$ python3 -q
>>> import numpy as np
>>> from numpy import linalg as LA
>>> np.set_printoptions(suppress=True, linewidth=100)
>>> F = np.loadtxt("sample4.csv", delimiter=",")
>>> print(F)
[[1.   0.2  0.04 0.01 0.   0.   0.  ]
 [0.2  1.   0.2  0.04 0.01 0.   0.  ]
 [0.04 0.2  1.   0.2  0.04 0.01 0.  ]
 [0.01 0.04 0.2  1.   0.2  0.04 0.01]
 [0.   0.01 0.04 0.2  1.   0.2  0.04]
 [0.   0.   0.01 0.04 0.2  1.   0.2 ]
 [0.   0.   0.   0.01 0.04 0.2  1.  ]]
>>> ev, evecs = LA.eigh(F)
>>> vec = np.array([3, 3, 3, 9, 8, 1, 1])
>>> print(np.round(LA.eigvalsh(F[1:, 1:]), 2))
[0.69 0.76 0.87 1.03 1.24 1.42]
>>> u, r1 = F[6], F[0]
>>> print(np.round(u @ u, 2))
1.04
>>> pr = (u @ r1) / (u @ u) * u
>>> print(np.round(r1 - pr, 2) + 0)
[1.   0.2  0.04 0.01 0.   0.   0.  ]
>>> print(np.round(np.outer(u, r1), 2) + 0)
[[0.   0.   0.   0.   0.   0.   0.  ]
 [0.   0.   0.   0.   0.   0.   0.  ]
 [0.   0.   0.   0.   0.   0.   0.  ]
 [0.01 0.   0.   0.   0.   0.   0.  ]
 [0.04 0.01 0.   0.   0.   0.   0.  ]
 [0.2  0.04 0.01 0.   0.   0.   0.  ]
 [1.   0.2  0.04 0.01 0.   0.   0.  ]]
>>> print(np.trace(F))
7.0
>>> print(np.round(LA.matrix_power(F, 3), 2) + 0)
[[1.13 0.64 0.25 0.09 0.02 0.   0.  ]
 [0.64 1.25 0.68 0.26 0.09 0.02 0.  ]
 [0.25 0.68 1.26 0.68 0.26 0.09 0.02]
 [0.09 0.26 0.68 1.26 0.68 0.26 0.09]
 [0.02 0.09 0.26 0.68 1.26 0.68 0.25]
 [0.   0.02 0.09 0.26 0.68 1.25 0.64]
 [0.   0.   0.02 0.09 0.25 0.64 1.13]]
>>> assert F == F.T
Traceback (most recent call last):
  File "<python-input-15>", line 1, in <module>
    assert F == F.T
           ^^^^^^^^
ValueError: The truth value of an array with more than one element is ambiguous. Use a.any() or a.all()
>>> print(np.round(F @ F, 2) + 0)
[[1.04 0.41 0.12 0.04 0.01 0.   0.  ]
 [0.41 1.08 0.42 0.12 0.04 0.01 0.  ]
 [0.12 0.42 1.08 0.42 0.12 0.04 0.01]
 [0.04 0.12 0.42 1.08 0.42 0.12 0.04]
 [0.01 0.04 0.12 0.42 1.08 0.42 0.12]
 [0.   0.01 0.04 0.12 0.42 1.08 0.41]
 [0.   0.   0.01 0.04 0.12 0.41 1.04]]
>>> print(np.allclose(F, F.T))
True
>>> print(np.round(np.sort(np.abs(LA.eigvals(F))), 2))
[0.68 0.73 0.82 0.94 1.1  1.29 1.44]
>>> print(np.allclose(F @ F.T, F.T @ F))
True
